% ipython --no-banner

In [1]: import numpy as np

In [2]: np.set_printoptions(suppress=True, linewidth=120)

In [3]: tidy = lambda a: np.round(a, 2) + 0

In [4]: K = np.loadtxt("out13.csv", delimiter=",")

In [5]: K
Out[5]: 
array([[24., 14., 22., 18., 24., 14.],
       [14., 29., 29., 22., 25., 29.],
       [22., 29., 33., 26., 29., 29.],
       [18., 22., 26., 21., 21., 22.],
       [24., 25., 29., 21., 38., 25.],
       [14., 29., 29., 22., 25., 29.]])

In [6]: Uu, sig, Vt = np.linalg.svd(K)

In [7]: vecs = Vt[:(sig > 1e-8).sum()]

In [8]: rng = np.random.default_rng(7932)

In [9]: x = K[3] + 5 * K[5] + rng.integers(2) * np.eye(6)[2]

In [10]: x
Out[10]: array([ 88., 167., 172., 131., 146., 167.])

In [11]: np.allclose(vecs.T @ vecs @ x, x)
Out[11]: False

In [12]: tidy(np.linalg.norm(x - vecs.T @ vecs @ x))
Out[12]: np.float64(0.84)

In [13]: np.linalg.matrix_rank(np.vstack([K, x]))
Out[13]: np.int64(4)

In [14]: rank = np.linalg.matrix_rank(K)

In [15]: rank
Out[15]: np.int64(3)

In [16]: ns = np.linalg.svd(K)[2][rank:].T

In [17]: [int(np.linalg.matrix_rank(K[:, :j + 1])) for j in range(6)]
Out[17]: [1, 2, 3, 3, 3, 3]

In [18]: np.linalg.matrix_rank(K.T @ K), np.linalg.matrix_rank(K @ K.T)
Out[18]: (np.int64(3), np.int64(3))

In [19]: [int(np.linalg.matrix_rank(K[:i])) for i in range(1, len(K) + 1)]
Out[19]: [1, 2, 3, 3, 3, 3]

In [20]: tidy(K @ ns)
Out[20]: 
array([[0., 0., 0.],
       [0., 0., 0.],
       [0., 0., 0.],
       [0., 0., 0.],
       [0., 0., 0.],
       [0., 0., 0.]])

In [21]: ns.shape
Out[21]: (6, 3)

In [22]: np.linalg.cond(K) > 100
Out[22]: np.True_

In [23]: np.linalg.matrix_rank(K, rtol=0.1)
Out[23]: np.int64(2)

In [24]: np.argsort(-np.linalg.norm(K, axis=0).round(6), kind="stable")[:3]
Out[24]: array([2, 4, 1])

In [25]: B = K / np.sqrt((K ** 2).mean(axis=1, keepdims=True))

In [26]: tidy(B[1])
Out[26]: array([0.55, 1.15, 1.15, 0.87, 0.99, 1.15])

In [27]: np.linalg.matrix_rank(K - K.mean(axis=1, keepdims=True))
Out[27]: np.int64(3)

In [28]: tidy(np.linalg.norm(B, axis=1))
Out[28]: array([2.45, 2.45, 2.45, 2.45, 2.45, 2.45])

In [29]: evals, vecs = np.linalg.eigh(K)

In [30]: x = np.array([-4, 4, 0, -1, 7, 4])

In [31]: (np.sign(vecs[:, -1].round(6)) == np.sign(vecs[0, -1].round(6))).astype(int)
Out[31]: array([1, 1, 1, 1, 1, 1])

In [32]: E = np.load("x.npy")

In [33]: E
Out[33]: 
array([[ -6,  10,  -8,  -8],
       [-11,  11,  -8,  -6],
       [  9, -15,  12,  12],
       [ -9,  -7,   8,  14],
       [-16,   1,   2,   9],
       [ -9,   4,  -2,   1]])

In [34]: rank = np.linalg.matrix_rank(E)

In [35]: rank
Out[35]: np.int64(2)

In [36]: ns = np.linalg.svd(E)[2][rank:].T

In [37]: [int(np.linalg.matrix_rank(E[:, :j + 1])) for j in range(4)]
Out[37]: [1, 2, 2, 2]

In [38]: np.allclose(E @ ns, 0)
Out[38]: True

In [39]: tidy(ns @ ns.T)
Out[39]: 
array([[ 0.15,  0.24, -0.07,  0.25],
       [ 0.24,  0.62,  0.3 ,  0.29],
       [-0.07,  0.3 ,  0.74, -0.31],
       [ 0.25,  0.29, -0.31,  0.49]])

In [40]: ns.shape
Out[40]: (4, 2)

In [41]: np.linalg.lstsq(E[:-1].T, E[-1])[2]
Out[41]: np.int32(2)

In [42]: np.allclose(E[:-1].T @ np.linalg.lstsq(E[:-1].T, E[-1])[0], E[-1])
Out[42]: True

In [43]: tidy(np.trace(np.linalg.pinv(E) @ E))
Out[43]: np.float64(2.0)

In [44]: blk = np.stack([E, -2 * E, E[::-1]])

In [45]: blk.shape
Out[45]: (3, 6, 4)

In [46]: np.linalg.matrix_rank(blk.reshape(3, -1))
Out[46]: np.int64(2)

In [47]: blk.sum(axis=0)
Out[47]: 
array([[ -3,  -6,   6,   9],
       [ -5, -10,  10,  15],
       [-18,   8,  -4,   2],
       [ 18,  -8,   4,  -2],
       [  5,  10, -10, -15],
       [  3,   6,  -6,  -9]])

In [48]: (blk @ E.T).shape
Out[48]: (3, 6, 6)

In [49]: tidy(np.linalg.norm(blk, axis=(1, 2)))
Out[49]: array([45.1, 90.2, 45.1])

In [50]: Uu, sig, Vt = np.linalg.svd(E)

In [51]: vecs = Vt[:(sig > 1e-8).sum()]

In [52]: x = E[1] + -1 * E[3] + rng.integers(2) * np.eye(4)[3]

In [53]: x
Out[53]: array([ -2.,  18., -16., -20.])

In [54]: tidy(np.linalg.norm(x - vecs.T @ vecs @ x))
Out[54]: np.float64(0.0)

In [55]: tidy(vecs.T @ vecs)
Out[55]: 
array([[ 0.85, -0.24,  0.07, -0.25],
       [-0.24,  0.38, -0.3 , -0.29],
       [ 0.07, -0.3 ,  0.26,  0.31],
       [-0.25, -0.29,  0.31,  0.51]])

In [56]: np.linalg.matrix_rank(np.vstack([E, x]))
Out[56]: np.int64(2)

In [57]: tidy(np.diag(vecs.T @ vecs))
Out[57]: array([0.85, 0.38, 0.26, 0.51])
